In [1]: import numpy as np

In [2]: import numpy.linalg as la

In [3]: np.set_printoptions(precision=2, suppress=True, linewidth=120)

In [4]: data = np.array([[1.0, 0.0, 0.0], [0.0, 1.0, 0.0], [0.0, 0.0, 1.0]])

In [5]: data
Out[5]: 
array([[1., 0., 0.],
       [0., 1., 0.],
       [0., 0., 1.]])

In [6]: (la.matrix_power((data != 0) + (data.T != 0) + np.eye(3), 3) > 0).astype(int)
Out[6]: 
array([[1, 0, 0],
       [0, 1, 0],
       [0, 0, 1]])

In [7]: np.flatnonzero(la.matrix_power((data != 0) + (data.T != 0) + np.eye(3), 3)[2])
Out[7]: array([2])

In [8]: (data != 0).astype(int)
Out[8]: 
array([[1, 0, 0],
       [0, 1, 0],
       [0, 0, 1]])

In [9]: np.sort(np.abs(np.fft.fft(data[0]))), np.sort(la.svd(data, compute_uv=False))
Out[9]: (array([1., 1., 1.]), array([1., 1., 1.]))

In [10]: print(data @ (-1.0) ** np.arange(3))
[ 1. -1.  1.]

In [11]: vals, evecs = la.eig(data)

In [12]: np.sort(la.eigvals(data.T))
Out[12]: array([1., 1., 1.])

In [13]: data @ data
Out[13]: 
array([[1., 0., 0.],
       [0., 1., 0.],
       [0., 0., 1.]])

In [14]: np.prod(np.diag(data)), np.round(la.det(data), 2)
Out[14]: (np.float64(1.0), np.float64(1.0))

In [15]: K = np.diag(np.array([-2, -2, -1, -2]))

In [16]: print(K)
[[-2  0  0  0]
 [ 0 -2  0  0]
 [ 0  0 -1  0]
 [ 0  0  0 -2]]

In [17]: x = np.array([2, 2, 3, 5])

In [18]: rhs = K @ x

In [19]: coef, lr = np.zeros(4), 1 / la.norm(K, 2) ** 2

In [20]: for i in range(25):
    ...:     coef -= lr * K.T @ (K @ coef - rhs)
    ...:     if i % 5 == 0: print(i, round(la.norm(K @ coef - rhs), 2))
    ...: 
0 2.25
5 0.53
10 0.13
15 0.03
20 0.01

In [21]: round(la.cond(K), 2)
Out[21]: np.float64(2.0)

In [22]: A = np.load("x.npy")

In [23]: print(A)
[[1. 2. 0.]
 [0. 2. 0.]
 [0. 0. 3.]]

In [24]: rng = np.random.default_rng(4151)

In [25]: z = rng.permutation(3)

In [26]: print(z)
[0 2 1]

In [27]: out = A[z][:, z]

In [28]: np.allclose(out, A)
Out[28]: False

In [29]: m1 = np.loadtxt("sample18.csv", delimiter=",")

In [30]: m1
Out[30]: 
array([[  0.5,  -0.8,   0.1],
       [  0.5,  -0.9,  -0.9],
       [  0. ,  -0.1,   0.6],
       [ -0.9,  -0.8,   0.8],
       [  0.6,   0.4,  -0.2],
       [ -0.7,  -0.5,  -0.6],
       [ -0.2,   1. ,   0.5],
       [ -1.2,  -1.1,   0.6],
       [ -0.8,  -1. ,  -0.4],
       [ -1. ,  -0.5,   1.5],
       [ 10. , -28. ,  26. ],
       [  0.2,  -0.2,  -0.4],
       [ -0.2,   0. ,   1.1],
       [ -0.6,   0.3,   1. ],
       [  0. ,  -0.7,  -0.5],
       [ -0.5,   0.1,  -1. ]])

In [31]: left, sigma, Vh = la.svd(m1)

In [32]: sigma
Out[32]: array([39.56,  2.99,  2.7 ])

In [33]: out = left[:, :1] @ np.diag(sigma[:1]) @ Vh[:1]

In [34]: la.matrix_rank(out)
Out[34]: np.int64(1)

In [35]: round(la.norm(m1 - out, 2), 2), round(float(sigma[1]), 2)
Out[35]: (np.float64(2.99), 2.99)

In [36]: la.matrix_rank(m1, rtol=0.05)
Out[36]: np.int64(3)

In [37]: E = np.arange(9).reshape(3, 3) + -3

In [38]: print(E)
[[-3 -2 -1]
 [ 0  1  2]
 [ 3  4  5]]

In [39]: left, sigma, Vh = la.svd(E)

In [40]: print(sigma.round(2) + 0)
[8.   2.25 0.  ]

In [41]: np.argmax(sigma[:-1] / (sigma[1:] + 1e-6)) + 1
Out[41]: np.int64(2)

In [42]: out = left[:, :2] @ np.diag(sigma[:2]) @ Vh[:2]

In [43]: print(round(float(np.abs(E - out).max()), 2))
0.0

In [44]: np.round(la.norm(E - out, 2), 2), round(sigma[2], 2)
Out[44]: (np.float64(0.0), np.float64(0.0))

In [45]: la.matrix_rank(out)
Out[45]: np.int64(2)

In [46]: np.abs(np.diag(la.qr(E)[1])) > 1e-9
Out[46]: array([ True,  True, False])

In [47]: np.unique(E.round(6), axis=0).shape
Out[47]: (3, 3)

In [48]: z = rng.permutation(3)

In [49]: z
Out[49]: array([1, 0, 2])

In [50]: out = E[z][:, z]

In [51]: np.round(np.sort(np.abs(la.eigvals(out))), 2) + 0
Out[51]: array([0., 3., 6.])

In [52]: out
Out[52]: 
array([[ 1,  0,  2],
       [-2, -3, -1],
       [ 4,  3,  5]])

In [53]: np.allclose(out, E)
Out[53]: False

In [54]: np.diag(out)
Out[54]: array([ 1, -3,  5])

In [55]: np.trace(out)
Out[55]: np.int64(3)

In [56]: print(round(float(la.det(out)), 2), round(la.det(E[z]), 2))
0.0 0.0

In [57]: round(la.eigvals(E).sum().real, 2)
Out[57]: np.float64(3.0)

In [58]: np.round(la.eigvals(E), 2) + 0
Out[58]: array([ 6., -3.,  0.])

In [59]: round(float(la.det(E.T)), 2)
Out[59]: 0.0

In [60]: np.einsum("ii->", E)
Out[60]: np.int64(3)

In [61]: np.einsum("ij,ji->", E, E)
Out[61]: np.int64(45)

In [62]: np.round(la.det(2 * E), 2), np.round(la.det(E), 2)
Out[62]: (np.float64(0.0), np.float64(0.0))

In [63]: Z = np.array([[3, -5, -5], [-1, -1, 4], [4, -4, -4]])

In [64]: M = (rng.random((26, 3)) < 0.25) @ Z

In [65]: M
Out[65]: 
array([[ 4, -4, -4],
       [ 3, -5, -5],
       [ 0,  0,  0],
       [ 0,  0,  0],
       [-1, -1,  4],
       [-1, -1,  4],
       [ 7, -9, -9],
       [ 4, -4, -4],
       [ 0,  0,  0],
       [ 7, -9, -9],
       [-1, -1,  4],
       [ 2, -6, -1],
       [ 4, -4, -4],
       [ 4, -4, -4],
       [ 0,  0,  0],
       [ 0,  0,  0],
       [ 4, -4, -4],
       [ 3, -5, -5],
       [ 3, -5,  0],
       [ 7, -9, -9],
       [ 0,  0,  0],
       [ 0,  0,  0],
       [ 2, -6, -1],
       [ 0,  0,  0],
       [ 3, -5, -5],
       [ 3, -5,  0]])

In [66]: # row 3 repeats row 2

In [67]: x = np.array([1, 1, 3])

In [68]: rhs = M @ x

In [69]: np.round(la.pinv(M) @ M, 2) + 0
Out[69]: 
array([[1., 0., 0.],
       [0., 1., 0.],
       [0., 0., 1.]])

In [70]: rhs = rhs + 0.02 * rng.normal(size=26)

In [71]: rhs.round(2) + 0
Out[71]: 
array([-12.02, -17.04,   0.04,  -0.04,  10.02,  10.03, -29.05, -12.  ,   0.  , -29.01,   9.99,  -7.03, -12.  , -11.98,
         0.01,  -0.01, -12.  , -16.96,  -2.02, -29.03,   0.02,   0.02,  -7.  ,  -0.02, -17.02,  -2.  ])

In [72]: coef, *_ = la.lstsq(M, rhs)

In [73]: coef
Out[73]: array([1., 1., 3.])

In [74]: coef.round()
Out[74]: array([1., 1., 3.])

In [75]: cen = M - M.mean(axis=0)

In [76]: evecs = la.svd(cen)[2][:1]

In [77]: out = cen - cen @ evecs.T @ evecs

In [78]: la.norm(out, axis=1).round(6).argmax()
Out[78]: np.int64(11)

In [79]: np.round(la.norm(out) / la.norm(cen), 2)
Out[79]: np.float64(0.3)

In [80]: out.std(axis=0)
Out[80]: array([0.47, 1.15, 0.97])

In [81]: out = np.c_[M[:, :1] @ np.array([[0]]), np.array([1, -2, -2, 3, 3, 3, 1, 2, 2, 2, 1, 2, -2, -3, 2, -2, 2, 2, -1, -1, 1, -2, 2, -3, 0, 1])]

In [82]: out
Out[82]: 
array([[ 0,  1],
       [ 0, -2],
       [ 0, -2],
       [ 0,  3],
       [ 0,  3],
       [ 0,  3],
       [ 0,  1],
       [ 0,  2],
       [ 0,  2],
       [ 0,  2],
       [ 0,  1],
       [ 0,  2],
       [ 0, -2],
       [ 0, -3],
       [ 0,  2],
       [ 0, -2],
       [ 0,  2],
       [ 0,  2],
       [ 0, -1],
       [ 0, -1],
       [ 0,  1],
       [ 0, -2],
       [ 0,  2],
       [ 0, -3],
       [ 0,  0],
       [ 0,  1]])

In [83]: la.matrix_rank(np.c_[M, out])
Out[83]: np.int64(4)

In [84]: la.norm(out - M @ la.lstsq(M, out)[0], axis=0)
Out[84]: array([0.  , 9.23])

In [85]: X = np.loadtxt("m.csv", delimiter=",")

In [86]: X
Out[86]: 
array([[ 2.,  1., -1.,  6.],
       [-1., -1.,  1., -3.],
       [-1.,  1.,  1., -3.]])

In [87]: np.unravel_index(np.abs(X).argmax(), X.shape)
Out[87]: (np.int64(0), np.int64(3))

In [88]: X.mean(axis=0)
Out[88]: array([0.  , 0.33, 0.33, 0.  ])

In [89]: feats = np.tril(np.array([[-1, -2, 1], [1, 1, -2], [1, 0, 1]]), -1) + np.eye(3, dtype=int)

In [90]: print(feats)
[[1 0 0]
 [1 1 0]
 [1 0 1]]

In [91]: out = feats + rng.integers(-2, 3, (3, 1)) @ rng.integers(-2, 3, (1, 3))

In [92]: out
Out[92]: 
array([[-3,  0,  4],
       [-1,  1,  2],
       [-1,  0,  3]])

In [93]: print(la.matrix_rank(out - feats, tol=1e-8))
1

In [94]: np.round(la.norm(out) ** 2 / la.norm(out, 2) ** 2, 2)
Out[94]: np.float64(1.04)

In [95]: la.norm(out, axis=1)
Out[95]: array([5.  , 2.45, 3.16])

In [96]: round(la.norm(out[1], 1), 2), round(la.norm(out[1], np.inf), 2)
Out[96]: (np.float64(4.0), np.float64(2.0))

In [97]: la.norm(out, axis=1).argmax()
Out[97]: np.int64(0)

In [98]: print(la.norm(out, axis=0))
[3.32 1.   5.39]

In [99]: round(la.norm(out[1] - out[2]), 2)
Out[99]: np.float64(1.41)

In [100]: np.round(la.norm(out, 1), 2), round(float(la.norm(out, np.inf)), 2)
Out[100]: (np.float64(9.0), 7.0)

In [101]: np.allclose(feats, feats.T)
Out[101]: False

In [102]: np.trace(feats)
Out[102]: np.int64(3)

In [103]: la.matrix_power(feats, 3)
Out[103]: 
array([[1, 0, 0],
       [3, 1, 0],
       [3, 0, 1]])

In [104]: (feats - feats.T) / 2
Out[104]: 
array([[ 0. , -0.5, -0.5],
       [ 0.5,  0. ,  0. ],
       [ 0.5,  0. ,  0. ]])

In [105]: (feats + feats.T) / 2
Out[105]: 
array([[1. , 0.5, 0.5],
       [0.5, 1. , 0. ],
       [0.5, 0. , 1. ]])

In [106]: print(round(float(np.abs(la.eigvals(feats)).max()), 2))
1.0

In [107]: out = la.inv(feats)

In [108]: out
Out[108]: 
array([[ 1.,  0.,  0.],
       [-1.,  1.,  0.],
       [-1.,  0.,  1.]])

In [109]: feats @ out
Out[109]: 
array([[1., 0., 0.],
       [0., 1., 0.],
       [0., 0., 1.]])

In [110]: (np.abs(out) > 1e-9).astype(int)
Out[110]: 
array([[1, 0, 0],
       [1, 1, 0],
       [1, 0, 1]])

In [111]: la.inv(out)
Out[111]: 
array([[1., 0., 0.],
       [1., 1., 0.],
       [1., 0., 1.]])

In [112]: T = np.stack([out, 5 * out, out[::-1]])

In [113]: (T @ out.T).shape
Out[113]: (3, 3, 3)

In [114]: la.matrix_rank(T)
Out[114]: array([3, 3, 3])
